$ ipython --no-banner

In [1]: import numpy as np

In [2]: np.set_printoptions(precision=2, suppress=True, linewidth=160, legacy="1.25")

In [3]: m1 = np.loadtxt("m.csv", delimiter=",")

In [4]: m1
Out[4]: 
array([[ 0.31,  0.95,  0.  ],
       [-0.95,  0.31,  0.  ],
       [ 0.  ,  0.  ,  1.  ]])

In [5]: # 2 blocks once reordered

In [6]: m1[:, 2] @ m1[:, 0]
Out[6]: 0.0

In [7]: print(np.round(m1.T @ m1, 2) + 0)
[[1. 0. 0.]
 [0. 1. 0.]
 [0. 0. 1.]]

In [8]: x0 = np.array([6, 1, -4])

In [9]: np.abs(np.linalg.eigvals(m1))
Out[9]: array([1., 1., 1.])

In [10]: [p for p in range(1, 25) if np.allclose(np.linalg.matrix_power(m1, p), np.eye(3))]
Out[10]: [5, 10, 15, 20]

In [11]: print(3 - np.linalg.matrix_rank(m1 - np.eye(3), tol=1e-8))
1

In [12]: U, sv, Vt = np.linalg.svd(m1, full_matrices=False)

In [13]: np.round(U.T @ U, 2) + 0
Out[13]: 
array([[1., 0., 0.],
       [0., 1., 0.],
       [0., 0., 1.]])

In [14]: Vt @ Vt.T
Out[14]: 
array([[1., 0., 0.],
       [0., 1., 0.],
       [0., 0., 1.]])

In [15]: U.shape, sv.shape, Vt.shape
Out[15]: ((3, 3), (3,), (3, 3))

In [16]: print((sv > 1e-8).sum())
3

In [17]: data = np.array([[0, 0, 0, 0], [5, 4, 5, 0], [0, 0, 0, 0]])

In [18]: data
Out[18]: 
array([[0, 0, 0, 0],
       [5, 4, 5, 0],
       [0, 0, 0, 0]])

In [19]: U, sv, Vt = np.linalg.svd(data, full_matrices=False)

In [20]: sv / sv[0]
Out[20]: array([ 1.,  0., -0.])

In [21]: print(np.cumsum(sv ** 2) / np.sum(sv ** 2))
[1. 1. 1.]

In [22]: np.allclose(U * sv @ Vt, data)
Out[22]: True

In [23]: U.shape, sv.shape, Vt.shape
Out[23]: ((3, 3), (3,), (3, 4))

In [24]: sv
Out[24]: array([ 8.12,  0.  , -0.  ])

In [25]: (sv > 1e-8).sum()
Out[25]: 1

In [26]: U.T @ U
Out[26]: 
array([[1., 0., 0.],
       [0., 1., 0.],
       [0., 0., 1.]])
